$ ipython --no-banner

In [1]: import numpy as np

In [2]: import numpy.linalg as la

In [3]: np.set_printoptions(precision=2, suppress=True, linewidth=200)

In [4]: def rnd(a):
   ...:     return np.round(a, 2) + 0
   ...: 

In [5]: mat = np.load("arr.npy")

In [6]: mat
Out[6]: 
array([[1.  , 0.  , 0.  , 0.  ],
       [0.  , 1.  , 0.  , 0.  ],
       [0.  , 0.25, 0.5 , 0.25],
       [0.25, 0.25, 0.  , 0.5 ]])

In [7]: evals, V = la.eig(mat)

In [8]: rnd(np.sort(la.eigvals(la.inv(mat))))
Out[8]: array([1., 1., 2., 2.])

In [9]: rnd(np.sort(la.eigvals(mat.T)))
Out[9]: array([0.5, 0.5, 1. , 1. ])

In [10]: mat @ V[:, 0] - evals[0] * V[:, 0]
Out[10]: array([0., 0., 0., 0.])

In [11]: rnd(la.det(mat[::-1]))
Out[11]: np.float64(0.25)

In [12]: rnd(la.eigvals(mat))
Out[12]: array([0.5, 0.5, 1. , 1. ])

In [13]: rnd(la.eigvals(mat).sum().real)
Out[13]: np.float64(3.0)

In [14]: np.einsum("ii->", mat)
Out[14]: np.float64(3.0)

In [15]: M = np.load("layer0.npy")

In [16]: M
Out[16]: 
array([[  5.77,  -0.83,  -2.88],
       [  7.03, -10.96,  -3.43],
       [ -4.52,   0.61,   1.05],
       [ -3.35,   0.05,   0.62],
       [ -4.1 ,   0.37,   0.6 ],
       [  5.3 ,   0.7 ,  -2.44],
       [  5.63,  -1.65,  -1.76],
       [ -4.51,   1.44,   0.23],
       [  6.87,  -8.54,  -2.57],
       [  5.59,  -2.46,  -3.48],
       [  3.92,  -1.85,  -3.92],
       [  7.49,  -8.2 ,  -2.42],
       [  7.37,  -6.44,  -2.89],
       [  6.32,  -7.97,  -2.73],
       [  4.74,   0.57,  -3.07],
       [  5.05,  -2.66,  -3.42],
       [  7.27,  -7.47,  -3.41]])

In [17]: print(rnd(M[8] @ M[7]))
-43.87

In [18]: rnd(la.norm(M, 1)), rnd(la.norm(M, np.inf))
Out[18]: (np.float64(94.83), np.float64(21.42))

In [19]: rnd(la.norm(M, 2))
Out[19]: np.float64(31.7)

In [20]: rnd(la.norm(M[8] - M[7]))
Out[20]: np.float64(15.39)

In [21]: rnd(la.norm(M) ** 2 / la.norm(M, 2) ** 2)
Out[21]: np.float64(1.12)

In [22]: rnd(la.norm(M, "nuc"))
Out[22]: np.float64(45.48)

In [23]: la.norm(M, axis=1).argmax()
Out[23]: np.int64(1)

In [24]: vec = np.array([5, 2, 0])

In [25]: rhs = M @ vec

In [26]: beta, lr = np.zeros(3), 1 / la.norm(M, 2) ** 2

In [27]: for i in range(4):
    ...:     beta -= lr * M.T @ (M @ beta - rhs)
    ...:     if i % 1 == 0: print(i, round(la.norm(M @ beta - rhs), 2))
    ...: 
0 39.97
1 36.05
2 32.54
3 29.4

In [28]: rnd(la.cond(M))
Out[28]: np.float64(8.62)

In [29]: blk = np.stack([M, 5 * M, M[::-1]])

In [30]: print(la.matrix_rank(blk))
[3 3 3]

In [31]: blk.shape
Out[31]: (3, 17, 3)

In [32]: data = np.load("mat.npy")

In [33]: rnd(data)
Out[33]: 
array([[ 1.  ,  0.  ,  0.  ],
       [ 0.  ,  0.96,  0.29],
       [ 0.  , -0.29,  0.96]])

In [34]: vec = np.array([1, 0, -1])

In [35]: rhs = data @ vec

In [36]: print(rnd(rhs))
[ 1.   -0.29 -0.96]

In [37]: rnd(la.solve(data, rhs))
Out[37]: array([ 1.,  0., -1.])

In [38]: print(rnd(la.solve(data, rhs + data[:, 1])))
[ 1.  1. -1.]

In [39]: print(rnd(la.solve(data, 2 * rhs)))
[ 2.  0. -2.]
